$ ipython --no-banner

In [1]: import numpy as np

In [2]: np.set_printoptions(precision=1, suppress=True, linewidth=140)

In [3]: K = np.loadtxt("test0.csv", delimiter=",")

In [4]: K
Out[4]: 
array([[2., 0., 2., 0., 0., 0., 0., 0., 2.],
       [2., 0., 2., 0., 0., 0., 0., 0., 2.],
       [0., 1., 2., 1., 0., 0., 1., 0., 0.],
       [2., 1., 0., 0., 1., 1., 1., 2., 0.]])

In [5]: # null space of dimension 6

In [6]: [round(float(x), 1) for x in np.linalg.svd(K, compute_uv=False)[:3]]
Out[6]: [5.3, 3.1, 2.3]

In [7]: np.argsort(-np.linalg.norm(K, axis=0).round(6), kind="stable")[:3]
Out[7]: array([0, 2, 8])

In [8]: round(float(np.linalg.norm(K, 2) / np.linalg.norm(K)), 1)
Out[8]: 0.8

In [9]: np.linalg.cond(K) > 100
Out[9]: np.True_

In [10]: M = np.array([[16, 11, 8, 16], [11, 2, 4, 12], [8, 4, 16, 11], [16, 12, 11, 6]])

In [11]: M
Out[11]: 
array([[16, 11,  8, 16],
       [11,  2,  4, 12],
       [ 8,  4, 16, 11],
       [16, 12, 11,  6]])

In [12]: # symmetric, so the eigenvalues are real

In [13]: w, V = np.linalg.eigh(M)

In [14]: np.round(w.sum(), 1), np.trace(M)
Out[14]: (np.float64(40.0), np.int64(40))

In [15]: np.linalg.eigvalsh(M + 4 * np.eye(4))
Out[15]: array([-5.3,  1. , 13.8, 46.5])

In [16]: np.abs(V[:, -1]).round(6).argmax()
Out[16]: np.int64(0)

In [17]: w
Out[17]: array([-9.3, -3. ,  9.8, 42.5])

In [18]: np.linalg.svd(M, compute_uv=False)
Out[18]: array([42.5,  9.8,  9.3,  3. ])

In [19]: np.linalg.eigvalsh(M @ M)
Out[19]: array([   8.7,   87.3,   96.6, 1803.5])

In [20]: rng = np.random.default_rng(7627)

In [21]: lab = rng.permutation(4)

In [22]: Y = M[:, lab] * rng.choice([-1, 1], 4)

In [23]: Y
Out[23]: 
array([[ 11, -16,  16,  -8],
       [  2, -11,  12,  -4],
       [  4,  -8,  11, -16],
       [ 12, -16,   6, -11]])

In [24]: U, _, VT = np.linalg.svd(M.T @ Y)

In [25]: np.round(np.linalg.lstsq(M, Y)[0], 1) + 0
Out[25]: 
array([[ 0., -1.,  0.,  0.],
       [ 1.,  0.,  0.,  0.],
       [ 0.,  0.,  0., -1.],
       [ 0.,  0.,  1.,  0.]])
